>>> import numpy as np
>>> np.set_printoptions(precision=2, suppress=True, linewidth=160)
>>> rd = lambda a: np.round(a, 2) + 0
>>> q, _ = np.linalg.qr(np.array([[-0.2, -1.5, -0.9, 2.8, -0.9],
...     [1.8, -1.1, -0.3, -0.9, 1.4],
...     [-1.2, 0.4, 0.1, -0.4, 0.7],
...     [1.3, -1.6, 0.6, 0.5, 0.4],
...     [-0.5, 0.4, -0.8, -0.6, -1.1]]))
>>> F = q[:, :5]
>>> rd(F)
array([[-0.08, -0.89,  0.35, -0.25, -0.14],
       [ 0.7 ,  0.05,  0.41,  0.4 , -0.43],
       [-0.46, -0.22, -0.26,  0.74, -0.35],
       [ 0.5 , -0.4 , -0.52,  0.25,  0.5 ],
       [-0.19,  0.04,  0.61,  0.41,  0.65]])
>>> u, g = F[1], F[3]
>>> u @ g
np.float64(0.0)
>>> pr = (u @ g) / (u @ u) * u
>>> (g - pr) @ u
np.float64(0.0)
>>> pr
array([ 0.,  0.,  0.,  0., -0.])
>>> rd((F + F.T) / 2)
array([[-0.08, -0.1 , -0.06,  0.13, -0.17],
       [-0.1 ,  0.05,  0.1 ,  0.  , -0.2 ],
       [-0.06,  0.1 , -0.26,  0.11,  0.13],
       [ 0.13,  0.  ,  0.11,  0.25,  0.46],
       [-0.17, -0.2 ,  0.13,  0.46,  0.65]])
>>> rd((F - F.T) / 2)
array([[ 0.  , -0.79,  0.41, -0.38,  0.03],
       [ 0.79,  0.  ,  0.31,  0.4 , -0.23],
       [-0.41, -0.31,  0.  ,  0.63, -0.48],
       [ 0.38, -0.4 , -0.63,  0.  ,  0.04],
       [-0.03,  0.23,  0.48, -0.04,  0.  ]])
>>> rd(np.abs(np.linalg.eigvals(F)).max())
np.float64(1.0)
>>> rd(np.linalg.matrix_power(F, 2))
array([[-0.88,  0.04, -0.43, -0.2 ,  0.05],
       [ 0.08, -0.88, -0.31,  0.07, -0.34],
       [ 0.45,  0.15, -0.78, -0.12,  0.39],
       [-0.04, -0.44,  0.32, -0.4 ,  0.74],
       [-0.16, -0.1 , -0.04,  0.88,  0.43]])
>>> rd(np.linalg.det(F))
np.float64(1.0)
>>> rd(np.trace(F))
np.float64(0.61)
>>> rd(np.linalg.eigvals(F))
array([-0.32+0.95j, -0.32-0.95j,  0.13+0.99j,  0.13-0.99j,  1.  +0.j  ])
>>> rd(np.einsum("ii->", F))
np.float64(0.61)
>>> rd(np.poly(F))
array([ 1.  , -0.61,  1.44, -1.44,  0.61, -1.  ])
>>> rd(np.linalg.det(F[::-1]))
np.float64(1.0)
>>> rd(np.linalg.det(2 * F)), rd(np.linalg.det(F))
(np.float64(32.0), np.float64(1.0))
>>> w1 = np.array([[-1, 3, 1, 2],
...     [-3, -1, 3, 1],
...     [-1, 1, -3, -2],
...     [-2, 1, 2, -3],
...     [0, -1, 0, 3]])
>>> b = np.array([-2, -5, -2, -4])
>>> act = np.maximum(F @ w1 + b, 0)
>>> (act > 0).astype(int)
array([[1, 0, 0, 0],
       [0, 0, 0, 0],
       [0, 0, 0, 0],
       [0, 0, 0, 0],
       [0, 0, 0, 0]])
>>> (act > 0).mean(axis=0)
array([0.2, 0. , 0. , 0. ])
>>> basis = np.array([[0, 0], [0, 2], [1, 0], [2, 2]])
>>> act @ basis
array([[0., 0.],
       [0., 0.],
       [0., 0.],
       [0., 0.],
       [0., 0.]])
>>> rng = np.random.default_rng(39)
>>> labels = rng.permutation(5)
>>> B = F[:, labels] * rng.choice([-1, 1], 5)
>>> rd(B)
array([[-0.35,  0.89, -0.08, -0.25,  0.14],
       [-0.41, -0.05,  0.7 ,  0.4 ,  0.43],
       [ 0.26,  0.22, -0.46,  0.74,  0.35],
       [ 0.52,  0.4 ,  0.5 ,  0.25, -0.5 ],
       [-0.61, -0.04, -0.19,  0.41, -0.65]])
>>> left, _, Vt = np.linalg.svd(F.T @ B)
>>> rd(left @ Vt)
array([[ 0.,  0.,  1.,  0.,  0.],
       [ 0., -1.,  0.,  0.,  0.],
       [-1.,  0.,  0.,  0.,  0.],
       [ 0.,  0.,  0.,  1.,  0.],
       [ 0.,  0.,  0.,  0., -1.]])
>>> rd(np.linalg.lstsq(F, B)[0])
array([[ 0.,  0.,  1.,  0.,  0.],
       [ 0., -1.,  0.,  0.,  0.],
       [-1.,  0.,  0.,  0.,  0.],
       [ 0.,  0.,  0.,  1.,  0.],
       [ 0.,  0.,  0.,  0., -1.]])
>>> u = np.array([-3, -2, 4, -1, -3, -2, -4, 5, -1, -4, -4])
>>> g = np.array([8, 8, 1, 9, 0, 0, 9, 5, 8, 1, 7, 3])
>>> m1 = np.outer(u, g)
>>> m1
array([[-24, -24,  -3, -27,   0,   0, -27, -15, -24,  -3, -21,  -9],
       [-16, -16,  -2, -18,   0,   0, -18, -10, -16,  -2, -14,  -6],
       [ 32,  32,   4,  36,   0,   0,  36,  20,  32,   4,  28,  12],
       [ -8,  -8,  -1,  -9,   0,   0,  -9,  -5,  -8,  -1,  -7,  -3],
       [-24, -24,  -3, -27,   0,   0, -27, -15, -24,  -3, -21,  -9],
       [-16, -16,  -2, -18,   0,   0, -18, -10, -16,  -2, -14,  -6],
       [-32, -32,  -4, -36,   0,   0, -36, -20, -32,  -4, -28, -12],
       [ 40,  40,   5,  45,   0,   0,  45,  25,  40,   5,  35,  15],
       [ -8,  -8,  -1,  -9,   0,   0,  -9,  -5,  -8,  -1,  -7,  -3],
       [-32, -32,  -4, -36,   0,   0, -36, -20, -32,  -4, -28, -12],
       [-32, -32,  -4, -36,   0,   0, -36, -20, -32,  -4, -28, -12]])
>>> rd(m1 @ np.linalg.pinv(m1) @ m1)
array([[-24., -24.,  -3., -27.,   0.,   0., -27., -15., -24.,  -3., -21.,  -9.],
       [-16., -16.,  -2., -18.,   0.,   0., -18., -10., -16.,  -2., -14.,  -6.],
       [ 32.,  32.,   4.,  36.,   0.,   0.,  36.,  20.,  32.,   4.,  28.,  12.],
       [ -8.,  -8.,  -1.,  -9.,   0.,   0.,  -9.,  -5.,  -8.,  -1.,  -7.,  -3.],
       [-24., -24.,  -3., -27.,   0.,   0., -27., -15., -24.,  -3., -21.,  -9.],
       [-16., -16.,  -2., -18.,   0.,   0., -18., -10., -16.,  -2., -14.,  -6.],
       [-32., -32.,  -4., -36.,   0.,   0., -36., -20., -32.,  -4., -28., -12.],
       [ 40.,  40.,   5.,  45.,   0.,   0.,  45.,  25.,  40.,   5.,  35.,  15.],
       [ -8.,  -8.,  -1.,  -9.,   0.,   0.,  -9.,  -5.,  -8.,  -1.,  -7.,  -3.],
       [-32., -32.,  -4., -36.,   0.,   0., -36., -20., -32.,  -4., -28., -12.],
       [-32., -32.,  -4., -36.,   0.,   0., -36., -20., -32.,  -4., -28., -12.]])
>>> np.allclose(m1[:-1].T @ np.linalg.lstsq(m1[:-1].T, m1[-1])[0], m1[-1])
True
